$ python3 -q
>>> import numpy as np
>>> np.set_printoptions(precision=2, suppress=True, linewidth=120)
>>> K = np.loadtxt("out6.csv", delimiter=",")
>>> K
array([[-9.,  0.,  0.,  0.],
       [ 0., -3.,  0.,  0.],
       [ 0.,  0.,  5.,  0.],
       [ 0.,  0.,  0.,  5.]])
>>> rng = np.random.default_rng(78607)
>>> labels = rng.permutation(4)
>>> M2 = K[:, labels] * rng.choice([-1, 1], 4)
>>> M2
array([[-9.,  0., -0., -0.],
       [ 0.,  0.,  3., -0.],
       [ 0.,  0., -0., -5.],
       [ 0.,  5., -0., -0.]])
>>> Uu, _, Vt = np.linalg.svd(K.T @ M2)
>>> np.linalg.lstsq(K, M2)[0]
array([[ 1.,  0.,  0.,  0.],
       [ 0.,  0., -1.,  0.],
       [ 0.,  0.,  0., -1.],
       [ 0.,  1.,  0.,  0.]])
>>> x = np.array([0, 0, 2, 2])
>>> y = M2 @ x
>>> y
array([  0.,   6., -10.,   0.])
>>> print(np.linalg.solve(M2, M2[:, 1]))
[-0.  1.  0. -0.]
>>> np.linalg.solve(M2, 2 * y)
array([-0.,  0.,  4.,  4.])
>>> np.linalg.solve(M2, y)
array([-0.,  0.,  2.,  2.])
>>> w, evecs = np.linalg.eigh(K)
>>> print((w > 1e-8).sum(), (w < -1e-8).sum())
2 2
>>> print(np.linalg.svd(K, compute_uv=False))
[9. 5. 5. 3.]
>>> np.linalg.eigvalsh(K @ K)
array([ 9., 25., 25., 81.])
>>> evecs.T @ K @ evecs
array([[-9.,  0.,  0.,  0.],
       [ 0., -3.,  0.,  0.],
       [ 0.,  0.,  5.,  0.],
       [ 0.,  0.,  0.,  5.]])
>>> evecs @ np.diag(w) @ evecs.T
array([[-9.,  0.,  0.,  0.],
       [ 0., -3.,  0.,  0.],
       [ 0.,  0.,  5.,  0.],
       [ 0.,  0.,  0.,  5.]])
>>> evecs.T @ evecs
array([[1., 0., 0., 0.],
       [0., 1., 0., 0.],
       [0., 0., 1., 0.],
       [0., 0., 0., 1.]])
>>> np.linalg.eigvalsh(K + -1 * np.eye(4))
array([-10.,  -4.,   4.,   4.])
